$ python -q
>>> import numpy as np
>>> np.set_printoptions(precision=1, suppress=True, linewidth=120, sign=" ")
>>> J = np.load("x.npy")
>>> J
array([[ -4.2,  -5.3,  10.2,  -5.1,   3.4,  -0.3,  -2.9,   3.1,  -4.8],
       [ -0.6,  -1.9,   2.7,  -0.8,   1.6,   1.3,  -5.7,  -0.6,  -3. ],
       [ -5.5,   2.4,  -8.5,  11.3,  -7.3,  -7. ,  10.2,  -1.8,   3.8],
       [  4.7,  -1.1,   1.4,  -9.9,   4.6,   6.7,  -3.7,   7.2,  -1.1],
       [  1.8,   2.6,  -1.2,   6.2,  -8.1,  -5.6,   5.1,  -4.7,   0.8],
       [  3.2,   5. ,  -5. ,   1. ,  -5.3,  -5.7,   5.7,  -8.2,   4.8],
       [  1.1,  -4.1,   0.5,   3.4,   2.1,   2.9,  -6.3,   0.7,  -1.9],
       [ -5.5,  -0.3,   4.5,   1.3,  -4.6,  -4.9,   6.3,   1.8,   0. ],
       [  4.1,   5.5,  -2.9,   0.7,  -3.9,   1.9,   5.3,   6.1,   0.9],
       [ -5.5,  -2.9,   4.1,   2. ,   4.1,  -3. ,  -3.4,  -5.7,  -3.6],
       [ -2.4,  -4. ,   3.2,  -0.2,   7.9,   4.6, -11. ,  -0.9,  -4.1],
       [  4.3,   1.8,  -1.3,  -3. ,  -1.1,   1. ,  -0.5,   0.7,   0.5],
       [  3.3,   2.2,  -1.4,  -1.3,   7.8,   6. ,  -6.4,   1. ,  -2.1],
       [ -5. ,  -0.9,   3.3,   5.3,  -4.6,  -7.5,   3.7,   1.3,  -1. ],
       [ -5.1,  -6.2,  11.6,  -6.2,   3.8,   2.4,  -3.6,   8.3,  -5.9],
       [ 14.6,   6.2,  -9.3,   3.3,  -4.9,   7.5,  -6.3,   1.5,   3.1],
       [  4.7,  -0.6,  -3. ,   2.9,   0.8,   0.5,  -8.3,  -8.2,  -1.7]])
>>> q, vecs = np.linalg.qr(J[:, :4])[0], np.linalg.qr(J[:, 4:])[0]
>>> sv = np.linalg.svd(q.T @ vecs, compute_uv=False)
>>> round(np.linalg.norm(q @ q.T - vecs @ vecs.T, 2), 1)
np.float64(1.0)
>>> vec = np.array([6, 0, 1, 8, 6, 5, 9, 6, 2])
>>> rhs = J @ vec
>>> np.round(np.linalg.solve(J.T @ J, J.T @ rhs), 1) + 0
array([ 6.,  0.,  1.,  8.,  6.,  5.,  9.,  6.,  2.])
>>> rhs
array([-54. , -52.1,  58.7,  19.2,   1.9, -26.4,   5.1,  -2.7,  99.5, -75.3, -55. ,  -0.4,  29. , -10.3, -28.2,  71.3,
       -71.6])
>>> np.round(np.linalg.pinv(J) @ J, 1) + 0
array([[ 1.,  0.,  0.,  0.,  0.,  0.,  0.,  0.,  0.],
       [ 0.,  1.,  0.,  0.,  0.,  0.,  0.,  0.,  0.],
       [ 0.,  0.,  1.,  0.,  0.,  0.,  0.,  0.,  0.],
       [ 0.,  0.,  0.,  1.,  0.,  0.,  0.,  0.,  0.],
       [ 0.,  0.,  0.,  0.,  1.,  0.,  0.,  0.,  0.],
       [ 0.,  0.,  0.,  0.,  0.,  1.,  0.,  0.,  0.],
       [ 0.,  0.,  0.,  0.,  0.,  0.,  1.,  0.,  0.],
       [ 0.,  0.,  0.,  0.,  0.,  0.,  0.,  1.,  0.],
       [ 0.,  0.,  0.,  0.,  0.,  0.,  0.,  0.,  1.]])
>>> rng = np.random.default_rng(838330)
>>> rhs = rhs + 0.1 * rng.normal(size=17)
>>> rhs
array([-54. , -52.1,  58.7,  19.3,   1.8, -26.2,   5.2,  -2.6,  99.5, -75.3, -55.1,  -0.2,  28.9, -10.2, -28.2,  71.2,
       -71.6])
>>> b, *_ = np.linalg.lstsq(J, rhs)
>>> np.round(J.T @ (rhs - J @ b), 1) + 0
array([ 0.,  0.,  0.,  0.,  0.,  0.,  0.,  0.,  0.])
>>> [round(float(np.linalg.norm(np.linalg.solve(J.T @ J + lam * np.eye(9), J.T @ rhs))), 2) for lam in (0, 1, 10, 100)]
[16.83, 15.39, 11.23, 7.38]
>>> np.round(np.linalg.norm(rhs - J @ b), 1)
np.float64(0.3)
